$ ipython --no-banner

In [1]: import numpy as np

In [2]: np.set_printoptions(precision=2, suppress=True, linewidth=160, floatmode="fixed")

In [3]: tidy = lambda a: np.round(a, 2) + 0

In [4]: rng = np.random.default_rng(23)

In [5]: feats = np.array([[-2, 3, 1, -1],
   ...:     [3, -2, 0, -3],
   ...:     [-1, 2, -2, 2],
   ...:     [-3, -2, 3, -2],
   ...:     [1, -2, 2, 1],
   ...:     [2, -3, 3, 0],
   ...:     [-1, -3, 3, 2]]) * (rng.random((7, 4)) < 0.3)

In [6]: feats
Out[6]: 
array([[ 0,  0,  1, -1],
       [ 0,  0,  0, -3],
       [ 0,  0,  0,  0],
       [-3,  0,  0,  0],
       [ 0,  0,  0,  0],
       [ 2,  0,  0,  0],
       [ 0, -3,  0,  2]])

In [7]: # rows 2 and 4 are equal

In [8]: Y = feats + rng.integers(-2, 3, (7, 3)) @ rng.integers(-2, 3, (3, 4))

In [9]: Y
Out[9]: 
array([[-1, -5, -1, -2],
       [ 3,  8,  4,  3],
       [-2, -6, -4, -6],
       [ 0,  8,  4,  6],
       [-2,  0,  0, -4],
       [-3, -6,  0, -4],
       [ 2, -1,  0,  4]])

In [10]: np.linalg.matrix_rank(Y - feats, tol=1e-8)
Out[10]: np.int64(3)

In [11]: Y - feats
Out[11]: 
array([[-1, -5, -2, -1],
       [ 3,  8,  4,  6],
       [-2, -6, -4, -6],
       [ 3,  8,  4,  6],
       [-2,  0,  0, -4],
       [-5, -6,  0, -4],
       [ 2,  2,  0,  2]])

In [12]: t3 = np.stack([Y, -3 * Y, Y[::-1]])

In [13]: np.einsum("bij,cij->bc", t3, t3)
Out[13]: 
array([[  439, -1317,    24],
       [-1317,  3951,   -72],
       [   24,   -72,   439]])

In [14]: t3.sum(axis=0)
Out[14]: 
array([[  4,   9,   2,   8],
       [ -9, -22,  -8, -10],
       [  2,  12,   8,   8],
       [  0,  -8,  -4,  -6],
       [  2,  -6,  -4,   2],
       [  9,  20,   4,  11],
       [ -5,  -3,  -1, -10]])

In [15]: tidy(np.linalg.norm(t3, axis=(1, 2)))
Out[15]: array([20.95, 62.86, 20.95])

In [16]: np.linalg.matrix_rank(t3)
Out[16]: array([4, 4, 4])

In [17]: def softmax(z):
    ...:     e = np.exp(z - z.max(axis=-1, keepdims=True))
    ...:     return e / e.sum(axis=-1, keepdims=True)
    ...: 

In [18]: print(softmax(10 * feats[4]))
[0.25 0.25 0.25 0.25]

In [19]: tidy(softmax(feats).sum(axis=1))
Out[19]: array([1.00, 1.00, 1.00, 1.00, 1.00, 1.00, 1.00])

In [20]: softmax(feats[4] + 4)
Out[20]: array([0.25, 0.25, 0.25, 0.25])

In [21]: att = feats @ feats.T / np.sqrt(4)

In [22]: softmax(att).round(6).argmax(axis=1)
Out[22]: array([1, 1, 0, 3, 0, 5, 6])

In [23]: tidy(softmax(att)[4] @ feats)
Out[23]: array([-0.14, -0.43,  0.14, -0.29])

In [24]: tidy(softmax(att))
Out[24]: 
array([[0.23, 0.39, 0.09, 0.09, 0.09, 0.09, 0.03],
       [0.05, 0.91, 0.01, 0.01, 0.01, 0.01, 0.00],
       [0.14, 0.14, 0.14, 0.14, 0.14, 0.14, 0.14],
       [0.01, 0.01, 0.01, 0.95, 0.01, 0.00, 0.01],
       [0.14, 0.14, 0.14, 0.14, 0.14, 0.14, 0.14],
       [0.08, 0.08, 0.08, 0.00, 0.08, 0.59, 0.08],
       [0.00, 0.00, 0.00, 0.00, 0.00, 0.00, 0.99]])

In [25]: tidy(softmax(att + np.triu(np.full(att.shape, -np.inf), 1)))
Out[25]: 
array([[1.00, 0.00, 0.00, 0.00, 0.00, 0.00, 0.00],
       [0.05, 0.95, 0.00, 0.00, 0.00, 0.00, 0.00],
       [0.33, 0.33, 0.33, 0.00, 0.00, 0.00, 0.00],
       [0.01, 0.01, 0.01, 0.97, 0.00, 0.00, 0.00],
       [0.20, 0.20, 0.20, 0.20, 0.20, 0.00, 0.00],
       [0.09, 0.09, 0.09, 0.00, 0.09, 0.65, 0.00],
       [0.00, 0.00, 0.00, 0.00, 0.00, 0.00, 0.99]])

In [26]: Y = np.c_[feats[:, :2] @ np.array([[1, 3], [-3, 0]]), np.array([2, 0, 1, 2, 0, 0, 2])]

In [27]: Y
Out[27]: 
array([[ 0,  0,  2],
       [ 0,  0,  0],
       [ 0,  0,  1],
       [-3, -9,  2],
       [ 0,  0,  0],
       [ 2,  6,  0],
       [ 9,  0,  2]])

In [28]: print(tidy(np.linalg.norm(np.linalg.qr(feats)[0].T @ Y, axis=0) ** 2 / ((Y ** 2).sum(axis=0) + 1e-12)))
[1.00 1.00 0.83]

In [29]: X = np.array([[4, 2, 1, 8, 5, 7, 0, 6],
    ...:     [3, 8, 9, 0, 9, 3, 6, 7],
    ...:     [9, 1, 2, 5, 7, 8, 3, 0],
    ...:     [4, 6, 1, 2, 9, 9, 1, 8],
    ...:     [5, 4, 0, 6, 9, 9, 2, 1],
    ...:     [5, 8, 3, 8, 9, 4, 3, 9],
    ...:     [2, 3, 5, 7, 3, 7, 7, 4],
    ...:     [3, 4, 4, 7, 5, 4, 8, 1]])

In [30]: X
Out[30]: 
array([[4, 2, 1, 8, 5, 7, 0, 6],
       [3, 8, 9, 0, 9, 3, 6, 7],
       [9, 1, 2, 5, 7, 8, 3, 0],
       [4, 6, 1, 2, 9, 9, 1, 8],
       [5, 4, 0, 6, 9, 9, 2, 1],
       [5, 8, 3, 8, 9, 4, 3, 9],
       [2, 3, 5, 7, 3, 7, 7, 4],
       [3, 4, 4, 7, 5, 4, 8, 1]])

In [31]: r0 = np.array([3, 0])

In [32]: print(np.correlate(X[1], X[3], "full"))
[ 24  67 107 108 231 133 176 239 192 168 132  74  55  66  28]

In [33]: basis = np.array([[-1.0, -1.1, -0.1]])

In [34]: K = np.array([[1],
    ...:     [3],
    ...:     [-2],
    ...:     [-3],
    ...:     [-1],
    ...:     [1],
    ...:     [-2],
    ...:     [-1],
    ...:     [0],
    ...:     [2],
    ...:     [1],
    ...:     [-2],
    ...:     [2],
    ...:     [-2],
    ...:     [3],
    ...:     [-2],
    ...:     [2],
    ...:     [2],
    ...:     [-3],
    ...:     [-1],
    ...:     [-2],
    ...:     [1]]) @ basis + 0.02 * rng.normal(size=(22, 3))

In [35]: tidy(K)
Out[35]: 
array([[-1.02, -1.09, -0.10],
       [-2.96, -3.28, -0.32],
       [ 1.99,  2.22,  0.17],
       [ 2.99,  3.30,  0.27],
       [ 0.98,  1.07,  0.11],
       [-1.01, -1.08, -0.10],
       [ 2.01,  2.20,  0.22],
       [ 1.00,  1.08,  0.12],
       [ 0.02,  0.05,  0.00],
       [-2.01, -2.23, -0.28],
       [-1.03, -1.09, -0.12],
       [ 1.95,  2.21,  0.19],
       [-2.01, -2.21, -0.20],
       [ 2.01,  2.17,  0.20],
       [-3.01, -3.28, -0.32],
       [ 2.03,  2.21,  0.23],
       [-2.01, -2.18, -0.19],
       [-2.03, -2.21, -0.21],
       [ 2.98,  3.28,  0.27],
       [ 0.99,  1.11,  0.08],
       [ 1.97,  2.22,  0.19],
       [-1.00, -1.10, -0.11]])

In [36]: hat = K @ np.linalg.solve(K.T @ K, K.T)

In [37]: print(tidy(np.trace(hat)))
3.0

In [38]: tidy(np.linalg.eigvalsh(hat))
Out[38]: array([0.00, 0.00, 0.00, 0.00, 0.00, 0.00, 0.00, 0.00, 0.00, 0.00, 0.00, 0.00, 0.00, 0.00, 0.00, 0.00, 0.00, 0.00, 0.00, 1.00, 1.00, 1.00])

In [39]: print(tidy(np.diag(hat)))
[0.05 0.18 0.15 0.23 0.02 0.07 0.06 0.06 0.03 0.56 0.09 0.30 0.05 0.17 0.17 0.12 0.12 0.09 0.20 0.05 0.21 0.02]

In [40]: np.allclose(hat @ hat, hat)
Out[40]: True

In [41]: labels = K[:, 0] > np.median(K[:, 0])

In [42]: r0 = K[labels].mean(axis=0) - K[~labels].mean(axis=0)

In [43]: np.argsort(-np.abs(r0).round(6), kind="stable")
Out[43]: array([1, 0, 2])

In [44]: tidy(r0)
Out[44]: array([3.54, 3.89, 0.36])

In [45]: (((K - K.mean(axis=0)) @ r0 > 0) == labels).mean()
Out[45]: np.float64(1.0)

In [46]: Y = np.c_[K[:, :1] @ np.array([[8]]), np.array([-5, 4, 0, -1, -1, 3, 1, 2, 4, -4, 4, -2, -4, 3, 2, 5, -1, 5, -3, 3, 5, 1])]

In [47]: tidy(Y)
Out[47]: 
array([[ -8.14,  -5.00],
       [-23.70,   4.00],
       [ 15.96,   0.00],
       [ 23.94,  -1.00],
       [  7.80,  -1.00],
       [ -8.09,   3.00],
       [ 16.09,   1.00],
       [  7.98,   2.00],
       [  0.16,   4.00],
       [-16.09,  -4.00],
       [ -8.21,   4.00],
       [ 15.58,  -2.00],
       [-16.06,  -4.00],
       [ 16.08,   3.00],
       [-24.08,   2.00],
       [ 16.26,   5.00],
       [-16.11,  -1.00],
       [-16.24,   5.00],
       [ 23.85,  -3.00],
       [  7.93,   3.00],
       [ 15.75,   5.00],
       [ -8.00,   1.00]])

In [48]: np.linalg.matrix_rank(Y)
Out[48]: np.int64(2)

In [49]: tidy(np.linalg.norm(Y - K @ np.linalg.lstsq(K, Y)[0], axis=0))
Out[49]: array([ 0.00, 14.89])

In [50]: np.linalg.matrix_rank(np.c_[K, Y])
Out[50]: np.int64(4)

In [51]: x = np.array([1, 0])

In [52]: rhs = Y @ x

In [53]: tidy(rhs)
Out[53]: 
array([ -8.14, -23.70,  15.96,  23.94,   7.80,  -8.09,  16.09,   7.98,   0.16, -16.09,  -8.21,  15.58, -16.06,  16.08, -24.08,  16.26, -16.11, -16.24,  23.85,
         7.93,  15.75,  -8.00])

In [54]: np.linalg.solve(Y, rhs)
LinAlgError: Last 2 dimensions of the array must be square


In [55]: tidy(np.linalg.lstsq(Y, rhs)[0])
Out[55]: array([1.00, 0.00])

In [56]: tidy(np.linalg.solve(Y.T @ Y, Y.T @ rhs))
Out[56]: array([1.00, 0.00])

In [57]: rhs = rhs + 0.3 * rng.normal(size=22)

In [58]: tidy(rhs)
Out[58]: 
array([ -7.96, -23.86,  15.97,  23.50,   7.31,  -8.21,  16.66,   8.04,   0.74, -15.96,  -8.07,  15.41, -16.06,  16.61, -23.73,  16.07, -16.25, -15.84,  23.69,
         8.20,  15.48,  -7.81])

In [59]: c, *_ = np.linalg.lstsq(Y, rhs)

In [60]: tidy(np.linalg.norm(rhs - Y @ c))
Out[60]: np.float64(1.35)

In [61]: c.round()
Out[61]: array([1.00, 0.00])

In [62]: tidy(c)
Out[62]: array([1.00, 0.03])

In [63]: t = np.radians(60)

In [64]: Rm = np.eye(3)

In [65]: Rm[0, 0] = Rm[2, 2] = np.cos(t)

In [66]: Rm[0, 2], Rm[2, 0] = -np.sin(t), np.sin(t)

In [67]: tidy(Rm)
Out[67]: 
array([[ 0.50,  0.00, -0.87],
       [ 0.00,  1.00,  0.00],
       [ 0.87,  0.00,  0.50]])

In [68]: Y = K @ Rm.T

In [69]: tidy(np.linalg.svd(K, compute_uv=False)), tidy(np.linalg.svd(Y, compute_uv=False))
Out[69]: (array([13.56,  0.11,  0.09]), array([13.56,  0.11,  0.09]))

In [70]: np.allclose(K @ K.T, Y @ Y.T)
Out[70]: True

In [71]: tidy(np.abs(Y - K).max(axis=0))
Out[71]: array([1.78, 0.00, 2.46])

In [72]: basis = np.array([[3, 0, -2, 3, 1, 3, -1],
    ...:     [-3, 2, -2, 0, 1, -3, 3],
    ...:     [-3, -1, 2, -3, 2, 1, 1],
    ...:     [-1, 2, -2, -3, -1, -2, 3],
    ...:     [3, 2, -2, -3, 0, 2, -2],
    ...:     [0, 3, 3, 1, 1, 2, 0],
    ...:     [1, 1, 0, -2, 3, 0, -3]])

In [73]: J = (rng.random((14, 7)) < 0.25) @ basis

In [74]: J
Out[74]: 
array([[-3, -1,  2, -3,  2,  1,  1],
       [-3,  3, -2, -6,  3,  0,  2],
       [-2,  3, -2, -2,  4, -3,  0],
       [ 0, -1,  0,  0,  3,  4,  0],
       [-2,  3, -2, -2,  4, -3,  0],
       [ 0,  0,  0,  0,  0,  0,  0],
       [ 0,  4, -4, -3,  1, -1,  1],
       [ 0,  0,  0,  0,  0,  0,  0],
       [ 0,  0,  0,  0,  0,  0,  0],
       [ 0,  3,  3,  1,  1,  2,  0],
       [ 7,  3, -4, -2,  4,  5, -6],
       [-5,  2,  0, -5,  6, -2,  1],
       [ 3,  2, -2, -3,  0,  2, -2],
       [ 3,  2, -2, -3,  0,  2, -2]])

In [75]: # rows and columns are dependent

In [76]: U, sig, vt = np.linalg.svd(J, full_matrices=False)

In [77]: (sig > 1e-8).sum()
Out[77]: np.int64(6)

In [78]: tidy(sig)
Out[78]: array([16.39, 14.79,  7.57,  5.58,  4.39,  2.98,  0.00])

In [79]: tidy(U.T @ U)
Out[79]: 
array([[1.00, 0.00, 0.00, 0.00, 0.00, 0.00, 0.00],
       [0.00, 1.00, 0.00, 0.00, 0.00, 0.00, 0.00],
       [0.00, 0.00, 1.00, 0.00, 0.00, 0.00, 0.00],
       [0.00, 0.00, 0.00, 1.00, 0.00, 0.00, 0.00],
       [0.00, 0.00, 0.00, 0.00, 1.00, 0.00, 0.00],
       [0.00, 0.00, 0.00, 0.00, 0.00, 1.00, 0.00],
       [0.00, 0.00, 0.00, 0.00, 0.00, 0.00, 1.00]])

In [80]: tidy(U.T @ J @ vt.T)
Out[80]: 
array([[16.39,  0.00,  0.00,  0.00,  0.00,  0.00,  0.00],
       [ 0.00, 14.79,  0.00,  0.00,  0.00,  0.00,  0.00],
       [ 0.00,  0.00,  7.57,  0.00,  0.00,  0.00,  0.00],
       [ 0.00,  0.00,  0.00,  5.58,  0.00,  0.00,  0.00],
       [ 0.00,  0.00,  0.00,  0.00,  4.39,  0.00,  0.00],
       [ 0.00,  0.00,  0.00,  0.00,  0.00,  2.98,  0.00],
       [ 0.00,  0.00,  0.00,  0.00,  0.00,  0.00,  0.00]])

In [81]: tidy(np.cumsum(sig ** 2) / np.sum(sig ** 2))
Out[81]: array([0.44, 0.81, 0.90, 0.95, 0.99, 1.00, 1.00])

In [82]: np.allclose(U * sig @ vt, J)
Out[82]: True

In [83]: print(U.shape, sig.shape, vt.shape)
(14, 7) (7,) (7, 7)

In [84]: arr = np.load("block6.npy")

In [85]: arr
Out[85]: 
array([[ 3,  3,  3,  3,  3,  3,  3,  3,  3],
       [ 3,  6,  6,  6,  6,  6,  6,  6,  6],
       [ 3,  6,  9,  9,  9,  9,  9,  9,  9],
       [ 3,  6,  9, 12, 12, 12, 12, 12, 12],
       [ 3,  6,  9, 12, 15, 15, 15, 15, 15],
       [ 3,  6,  9, 12, 15, 18, 18, 18, 18],
       [ 3,  6,  9, 12, 15, 18, 21, 21, 21],
       [ 3,  6,  9, 12, 15, 18, 21, 24, 24],
       [ 3,  6,  9, 12, 15, 18, 21, 24, 27]])

In [86]: # equal to its transpose

In [87]: Y = arr / np.sqrt((arr ** 2).mean(axis=1, keepdims=True))

In [88]: tidy(Y[8])
Out[88]: array([0.18, 0.36, 0.53, 0.71, 0.89, 1.07, 1.24, 1.42, 1.60])

In [89]: print(tidy(np.linalg.norm(Y, axis=1)))
[3.00 3.00 3.00 3.00 3.00 3.00 3.00 3.00 3.00]

In [90]: tidy(arr - arr.mean(axis=1, keepdims=True))
Out[90]: 
array([[  0.00,   0.00,   0.00,   0.00,   0.00,   0.00,   0.00,   0.00,   0.00],
       [ -2.67,   0.33,   0.33,   0.33,   0.33,   0.33,   0.33,   0.33,   0.33],
       [ -5.00,  -2.00,   1.00,   1.00,   1.00,   1.00,   1.00,   1.00,   1.00],
       [ -7.00,  -4.00,  -1.00,   2.00,   2.00,   2.00,   2.00,   2.00,   2.00],
       [ -8.67,  -5.67,  -2.67,   0.33,   3.33,   3.33,   3.33,   3.33,   3.33],
       [-10.00,  -7.00,  -4.00,  -1.00,   2.00,   5.00,   5.00,   5.00,   5.00],
       [-11.00,  -8.00,  -5.00,  -2.00,   1.00,   4.00,   7.00,   7.00,   7.00],
       [-11.67,  -8.67,  -5.67,  -2.67,   0.33,   3.33,   6.33,   9.33,   9.33],
       [-12.00,  -9.00,  -6.00,  -3.00,   0.00,   3.00,   6.00,   9.00,  12.00]])

In [91]: np.linalg.matrix_rank(Y) == np.linalg.matrix_rank(arr)
Out[91]: np.True_
